$ ipython --no-banner

In [1]: import numpy as np

In [2]: from numpy import linalg as LA

In [3]: np.set_printoptions(precision=2, suppress=True, linewidth=120)

In [4]: M = np.load("out2.npy")

In [5]: M
Out[5]: 
array([[ 0,  0,  1,  1,  0,  1],
       [ 2,  2,  3,  1,  0,  1],
       [ 3,  4,  4,  3,  0,  3],
       [ 3,  5,  6,  3,  2,  5],
       [ 4,  6,  7,  5,  2,  6],
       [ 4,  8,  9,  5,  3,  8],
       [ 4,  9, 10,  6,  5,  9],
       [ 5, 11, 10,  7,  6, 11],
       [ 7, 13, 12,  7,  6, 12],
       [ 8, 15, 14,  7,  8, 12],
       [ 8, 17, 16,  9,  8, 14]])

In [6]: hat = M @ LA.solve(M.T @ M, M.T)

In [7]: hat @ M[:, 3]
Out[7]: array([1., 1., 3., 3., 5., 5., 6., 7., 7., 7., 9.])

In [8]: round(LA.norm(M, 2) / LA.norm(M), 2)
Out[8]: np.float64(1.0)

In [9]: np.round(np.abs(LA.svd(M)[2][-1]), 2) + 0
Out[9]: array([0.56, 0.56, 0.  , 0.3 , 0.51, 0.14])

In [10]: round(np.log10(LA.cond(M)))
Out[10]: 2

In [11]: LA.norm(M, axis=0)
Out[11]: array([16.49, 32.09, 31.43, 18.28, 15.56, 28.67])

In [12]: LA.norm(M, axis=1).argmax()
Out[12]: np.int64(10)

In [13]: round(LA.norm(M[4] - M[10]), 2)
Out[13]: np.float64(18.28)

In [14]: round(float(LA.norm(M, "nuc")), 2)
Out[14]: 71.11

In [15]: LA.norm(M, axis=1)
Out[15]: array([ 1.73,  4.36,  7.68, 10.39, 12.88, 16.09, 18.41, 21.26, 24.31, 27.24, 30.82])

In [16]: M[4] @ M[10]
Out[16]: np.int64(391)

In [17]: round(LA.norm(M, 2), 2)
Out[17]: np.float64(60.49)

In [18]: np.round(LA.norm(M, 1), 2), round(float(LA.norm(M, np.inf)), 2)
Out[18]: (np.float64(92.0), 72.0)

In [19]: round(LA.norm(M[4], 1), 2), round(LA.norm(M[4], np.inf), 2)
Out[19]: (np.float64(30.0), np.float64(7.0))

In [20]: out = np.c_[M[:, :5] @ np.array([[-2, 9, 2, -1, -8],
    ...:     [4, 3, -3, -8, 5],
    ...:     [8, -2, -2, -5, -8],
    ...:     [2, 1, 1, 0, -6],
    ...:     [-1, -3, -5, 7, 0]]), np.array([0, 9, 4, -9, 9, -7, 3, -3, 5, -5, 5])]

In [21]: out
Out[21]: 
array([[  10,   -1,   -1,   -5,  -14,    0],
       [  30,   19,   -7,  -33,  -36,    9],
       [  48,   34,  -11,  -55,  -54,    4],
       [  66,   27,  -28,  -59,  -65,   -9],
       [  80,   39,  -29,  -73,  -88,    9],
       [ 103,   38,  -44,  -92,  -94,   -7],
       [ 115,   34,  -58,  -91, -103,    3],
       [ 122,   47,  -66, -101, -107,   -3],
       [ 142,   67,  -72, -129, -129,    5],
       [ 162,   72,  -90, -142, -143,   -5],
       [ 190,   76,  -98, -168, -161,    5]])

In [22]: LA.matrix_rank(out)
Out[22]: np.int64(6)

In [23]: LA.norm(LA.qr(M)[0].T @ out, axis=0) ** 2 / ((out ** 2).sum(axis=0) + 1e-12)
Out[23]: array([1.  , 1.  , 1.  , 1.  , 1.  , 0.44])

In [24]: basis = np.array([[-3, 0, 7, -9], [5, 0, -3, -7], [-4, 7, 5, 0]])

In [25]: rng = np.random.default_rng(329)

In [26]: E = rng.normal(size=(21, 3)) @ basis + np.array([0, 3, 1, -1])

In [27]: E
Out[27]: 
array([[  0.09,  -3.65,   3.13,  -7.62],
       [ -8.94,  -3.19,  13.3 ,  -6.96],
       [ -6.72,   2.9 ,   7.01,   3.37],
       [  4.98,   0.27,  -8.9 ,   9.18],
       [ 13.56,  -3.84, -17.24,   4.71],
       [ -6.9 ,   7.27,  12.09,  -8.36],
       [ -3.16,  -8.48,   2.51,   2.77],
       [-17.69,  18.08,  17.64,  10.64],
       [ -7.81,   9.41,  19.6 , -24.48],
       [ -1.66,   5.55,  10.64, -20.25],
       [ 10.37,   3.03,  -9.32,  -5.11],
       [ -5.53,   8.44,   1.94,  13.55],
       [  6.3 ,   8.11, -13.47,  18.05],
       [ -4.26,  17.37,   5.01,   3.33],
       [ -2.04,   3.19,  -0.24,   8.13],
       [ -3.3 ,   7.15,   5.29,  -1.65],
       [ 10.08,  -8.6 , -11.64,  -0.02],
       [  3.98,  -3.53,  -1.91,  -6.17],
       [  2.75,  -0.54,   0.7 ,  -8.79],
       [-11.65,  -1.94,  14.94,  -3.04],
       [ -0.52,  15.41,  11.29, -23.83]])

In [28]: G = E.T @ E

In [29]: LA.svd(E, compute_uv=False) ** 2
Out[29]: array([4705.78, 2188.04,  920.34,    1.31])

In [30]: round(float(np.trace(G)), 2), np.round((E ** 2).sum(), 2)
Out[30]: (7815.46, np.float64(7815.46))
